$ python3 -q
>>> import numpy as np
>>> np.set_printoptions(precision=2, suppress=True, linewidth=200)
>>> def rnd(a):
...     return np.round(a, 2) + 0
... 
>>> K = np.loadtxt("arr.csv", delimiter=",")
>>> print(K)
[[ 9.  0.  1. -2.  1. -1.  2.  1.  2. -2. -2. -1.  0.  2.  0. -1.]
 [-1. 20.  2. -1.  0.  1.  2. -1.  1.  1.  1.  1.  1. -1. -1.  2.]
 [ 0.  1. 27.  2. -1.  1. -2.  0. -1.  2.  2.  1. -2.  2. -2. -2.]
 [-2.  0. -2. 27.  2.  1.  2.  1. -2.  0. -1.  0.  2.  1.  1. -2.]
 [ 0. -1.  1.  0. 18.  0.  1. -1.  1.  2. -2.  1.  1.  0. -1.  2.]
 [-1.  1. -2. -2. -1. 27.  0.  1. -2.  0.  0. -1.  1.  2.  0.  0.]
 [ 0. -1.  1.  0.  0.  0. 16.  2.  0. -1.  0. -2.  0.  0.  0.  0.]
 [-1. -2. -2.  0.  2.  2. -1. 25. -1.  1.  0.  1.  1. -2. -1. -1.]
 [ 0. -1.  1. -2.  1.  1.  1. -1. 19. -1.  0.  2.  2.  2.  1. -1.]
 [ 0. -1. -1. -1.  1.  2. -2.  0. -1.  2.  1.  2.  0.  1. -2. -2.]
 [ 2. -2. -1. -2.  2.  1.  1. -2. -2. -1.  6. -2. -2.  1.  1.  2.]
 [ 2.  2. -2.  0.  2. -1. -1. -2.  0.  0. -1.  2. -1.  1.  0.  1.]
 [-2. -1.  2. -2.  2. -2. -2.  1.  1. -2. -1.  2. 26.  0.  1. -2.]
 [-2.  0. -2. -2. -2. -1.  0.  0.  1. -2.  0.  1.  1. 12.  0.  0.]
 [ 2.  0.  2. -2.  2.  0.  0.  0.  0.  2. -1. -2.  0.  2. 21. -2.]
 [-1. -1.  2. -1. -2. -2. -2.  0.  1.  0.  2. -2.  0. -2.  0.  0.]]
>>> out = K / np.sqrt((K ** 2).mean(axis=1, keepdims=True))
>>> print(rnd(out[3]))
[-0.29  0.   -0.29  3.91  0.29  0.14  0.29  0.14 -0.29  0.   -0.14  0.    0.29  0.14  0.14 -0.29]
>>> print(rnd(np.linalg.norm(out, axis=1)))
[4. 4. 4. 4. 4. 4. 4. 4. 4. 4. 4. 4. 4. 4. 4. 4.]
>>> print(np.linalg.matrix_rank(out) == np.linalg.matrix_rank(K))
True
>>> print(rnd(np.sort(np.abs(np.linalg.eigvals(K)))))
[ 0.8   0.8   3.7   6.82  9.28 10.98 17.32 18.48 18.56 18.56 22.38 22.38 25.34 27.47 27.6  27.6 ]
>>> print(rnd(np.abs(np.linalg.eigvals(K)).max()))
27.6
>>> assert K == K.T
Traceback (most recent call last):
  File "<python-input-11>", line 1, in <module>
    assert K == K.T
           ^^^^^^^^
ValueError: The truth value of an array with more than one element is ambiguous. Use a.any() or a.all()
>>> u = np.array([4, 3, 0, 2, 5, 2, 8, 2, 1, 7, 9, 7, 1, 6, 0, 7])
>>> out = K + np.outer(u, np.eye(16)[3])
>>> print(np.linalg.matrix_rank(out - K))
1
>>> print(rnd(np.linalg.det(out) / np.linalg.det(K)), rnd(1 + np.linalg.solve(K, u)[3]))
4.08 4.08
>>> X = np.load("test16.npy")
>>> print(X)
[[ 5  5  5  5  5  5  5  5  5  5  5  5]
 [ 5 10 10 10 10 10 10 10 10 10 10 10]
 [ 5 10 15 15 15 15 15 15 15 15 15 15]
 [ 5 10 15 20 20 20 20 20 20 20 20 20]
 [ 5 10 15 20 25 25 25 25 25 25 25 25]
 [ 5 10 15 20 25 30 30 30 30 30 30 30]
 [ 5 10 15 20 25 30 35 35 35 35 35 35]
 [ 5 10 15 20 25 30 35 40 40 40 40 40]
 [ 5 10 15 20 25 30 35 40 45 45 45 45]
 [ 5 10 15 20 25 30 35 40 45 50 50 50]
 [ 5 10 15 20 25 30 35 40 45 50 55 55]
 [ 5 10 15 20 25 30 35 40 45 50 55 60]]
>>> # equal to its transpose
>>> out = X / np.linalg.norm(X, axis=1, keepdims=True)
>>> G = out @ out.T
>>> print(rnd(np.degrees(np.arccos(np.clip(G[1, 11], -1, 1)))))
25.0
>>> print(rnd(G))
[[1.   0.99 0.98 0.96 0.95 0.94 0.93 0.92 0.9  0.9  0.89 0.88]
 [0.99 1.   0.99 0.98 0.97 0.96 0.95 0.94 0.93 0.92 0.91 0.91]
 [0.98 0.99 1.   1.   0.99 0.98 0.97 0.96 0.95 0.94 0.93 0.93]
 [0.96 0.98 1.   1.   1.   0.99 0.98 0.97 0.96 0.95 0.95 0.94]
 [0.95 0.97 0.99 1.   1.   1.   0.99 0.98 0.98 0.97 0.96 0.96]
 [0.94 0.96 0.98 0.99 1.   1.   1.   0.99 0.99 0.98 0.97 0.97]
 [0.93 0.95 0.97 0.98 0.99 1.   1.   1.   0.99 0.99 0.98 0.98]
 [0.92 0.94 0.96 0.97 0.98 0.99 1.   1.   1.   0.99 0.99 0.99]
 [0.9  0.93 0.95 0.96 0.98 0.99 0.99 1.   1.   1.   1.   0.99]
 [0.9  0.92 0.94 0.95 0.97 0.98 0.99 0.99 1.   1.   1.   1.  ]
 [0.89 0.91 0.93 0.95 0.96 0.97 0.98 0.99 1.   1.   1.   1.  ]
 [0.88 0.91 0.93 0.94 0.96 0.97 0.98 0.99 0.99 1.   1.   1.  ]]
>>> print((np.abs(G) > 0.9).astype(int))
[[1 1 1 1 1 1 1 1 1 0 0 0]
 [1 1 1 1 1 1 1 1 1 1 1 1]
 [1 1 1 1 1 1 1 1 1 1 1 1]
 [1 1 1 1 1 1 1 1 1 1 1 1]
 [1 1 1 1 1 1 1 1 1 1 1 1]
 [1 1 1 1 1 1 1 1 1 1 1 1]
 [1 1 1 1 1 1 1 1 1 1 1 1]
 [1 1 1 1 1 1 1 1 1 1 1 1]
 [1 1 1 1 1 1 1 1 1 1 1 1]
 [0 1 1 1 1 1 1 1 1 1 1 1]
 [0 1 1 1 1 1 1 1 1 1 1 1]
 [0 1 1 1 1 1 1 1 1 1 1 1]]
>>> print((G - 2 * np.eye(12)).round(6).argmax(axis=1))
[ 1  2  3  4  5  6  7  8  9 10 11 10]
>>> print(rnd(G[1]))
[0.99 1.   0.99 0.98 0.97 0.96 0.95 0.94 0.93 0.92 0.91 0.91]
>>> rng = np.random.default_rng(34)
>>> out = X + rng.integers(-2, 3, (12, 1)) @ rng.integers(-2, 3, (1, 12))
>>> print(out)
[[ 9  1  7  1  5  5  3  1  9  1  3  3]
 [ 9  6 12  6 10 10  8  6 14  6  8  8]
 [ 9  6 17 11 15 15 13 11 19 11 13 13]
 [ 1 14 13 24 20 20 22 24 16 24 22 22]
 [ 9  6 17 16 25 25 23 21 29 21 23 23]
 [ 7  8 16 18 25 30 29 28 32 28 29 29]
 [ 9  6 17 16 25 30 33 31 39 31 33 33]
 [ 3 12 14 22 25 30 36 42 38 42 41 41]
 [ 9  6 17 16 25 30 33 36 49 41 43 43]
 [ 5 10 15 20 25 30 35 40 45 50 50 50]
 [ 7  8 16 18 25 30 34 38 47 48 54 54]
 [ 3 12 14 22 25 30 36 42 43 52 56 61]]
>>> print(np.linalg.matrix_rank(out - X, tol=1e-8))
1
>>> print(rnd(np.linalg.svd(out - X, compute_uv=False)))
[29.93  0.    0.    0.    0.    0.    0.    0.    0.    0.    0.    0.  ]
>>> t3 = np.stack([out, -2 * out, out[::-1]])
>>> print(t3.shape)
(3, 12, 12)
>>> print(np.einsum("bij,cij->bc", t3, t3))
[[ 100346 -200692   64786]
 [-200692  401384 -129572]
 [  64786 -129572  100346]]
>>> print(rnd(np.linalg.norm(t3, axis=(1, 2))))
[316.77 633.55 316.77]
>>> print(np.linalg.matrix_rank(t3))
[12 12 12]
>>> E = np.loadtxt("w.csv", delimiter=",")
>>> print(E)
[[ 3.  3. -1.  8.  1.  5.]
 [ 3. 11. -3. 24.  3. 15.]
 [-1. -3.  3. -8. -1. -5.]
 [ 8. 24. -8. 66.  8. 40.]
 [ 1.  3. -1.  8.  3.  5.]
 [ 5. 15. -5. 40.  5. 27.]]
>>> # symmetric
>>> W1 = np.array([[3, 0, 3, 0],
...     [4, 3, 0, 1],
...     [5, 3, 5, 1],
...     [4, 1, 5, 3],
...     [4, 1, 2, 5],
...     [5, 5, 1, 1]])
>>> b = np.array([0, 3, 3, 1])
>>> hid = np.maximum(E @ W1 + b, 0)
>>> print(rnd((hid > 0).mean(axis=0)))
[0.83 0.83 0.83 0.83]
>>> W2 = np.array([[3, -8, 0], [6, 6, 4], [3, 6, -4], [-5, 7, -9]])
>>> print((hid @ W2).round(6).argmax(axis=1))
[0 0 0 0 0 0]
